$ ipython --no-banner

In [1]: import numpy as np

In [2]: np.set_printoptions(precision=1, suppress=True, linewidth=200)

In [3]: data = np.load("run16.npy")

In [4]: data
Out[4]: 
array([[  8,  -6,  -4,  -4,   3,   2],
       [  2,  -4,  -8,  -1,   2,   4],
       [  6,   4,  10,  -3,  -2,  -5],
       [-12,   9,   6,   4,  -3,  -2],
       [ -3,   6,  12,   1,  -2,  -4],
       [ -9,  -6, -15,   3,   2,   5]])

In [5]: th = np.radians(90)

In [6]: r_ = np.eye(6)

In [7]: r_[5, 5] = r_[0, 0] = np.cos(th)

In [8]: r_[5, 0], r_[0, 5] = -np.sin(th), np.sin(th)

In [9]: r_.round(1) + 0
Out[9]: 
array([[ 0.,  0.,  0.,  0.,  0.,  1.],
       [ 0.,  1.,  0.,  0.,  0.,  0.],
       [ 0.,  0.,  1.,  0.,  0.,  0.],
       [ 0.,  0.,  0.,  1.,  0.,  0.],
       [ 0.,  0.,  0.,  0.,  1.,  0.],
       [-1.,  0.,  0.,  0.,  0.,  0.]])

In [10]: Y = data @ r_.T

In [11]: np.abs(Y - data).max(axis=0)
Out[11]: array([14.,  0.,  0.,  0.,  0., 14.])

In [12]: np.round(np.linalg.det(r_), 1), np.trace(r_)
Out[12]: (np.float64(1.0), np.float64(4.0))

In [13]: np.linalg.svd(data, compute_uv=False), np.linalg.svd(Y, compute_uv=False)
Out[13]: 
(array([29.6, 20.7,  2.5,  2. ,  1.4,  0.2]),
 array([29.6, 20.7,  2.5,  2. ,  1.4,  0.2]))

In [14]: np.allclose(data @ data.T, Y @ Y.T)
Out[14]: True

In [15]: Y
Out[15]: 
array([[  2.,  -6.,  -4.,  -4.,   3.,  -8.],
       [  4.,  -4.,  -8.,  -1.,   2.,  -2.],
       [ -5.,   4.,  10.,  -3.,  -2.,  -6.],
       [ -2.,   9.,   6.,   4.,  -3.,  12.],
       [ -4.,   6.,  12.,   1.,  -2.,   3.],
       [  5.,  -6., -15.,   3.,   2.,   9.]])

In [16]: (Y + Y.T) / 2
Out[16]: 
array([[  2. ,  -1. ,  -4.5,  -3. ,  -0.5,  -1.5],
       [ -1. ,  -4. ,  -2. ,   4. ,   4. ,  -4. ],
       [ -4.5,  -2. ,  10. ,   1.5,   5. , -10.5],
       [ -3. ,   4. ,   1.5,   4. ,  -1. ,   7.5],
       [ -0.5,   4. ,   5. ,  -1. ,  -2. ,   2.5],
       [ -1.5,  -4. , -10.5,   7.5,   2.5,   9. ]])

In [17]: np.round(Y @ Y, 1) + 0
Out[17]: 
array([[ -44.,   26.,  132.,  -27.,   -8.,  -91.],
       [  16.,  -25.,  -16.,    4.,   15.,    0.],
       [ -60.,   51.,  136.,  -46.,  -26., -124.],
       [  66.,  -54., -196.,   30.,   18.,  109.],
       [ -23.,   27.,   25.,  -15.,  -17.,  -19.],
       [  92.,  -81., -215.,   72.,   38.,  185.]])
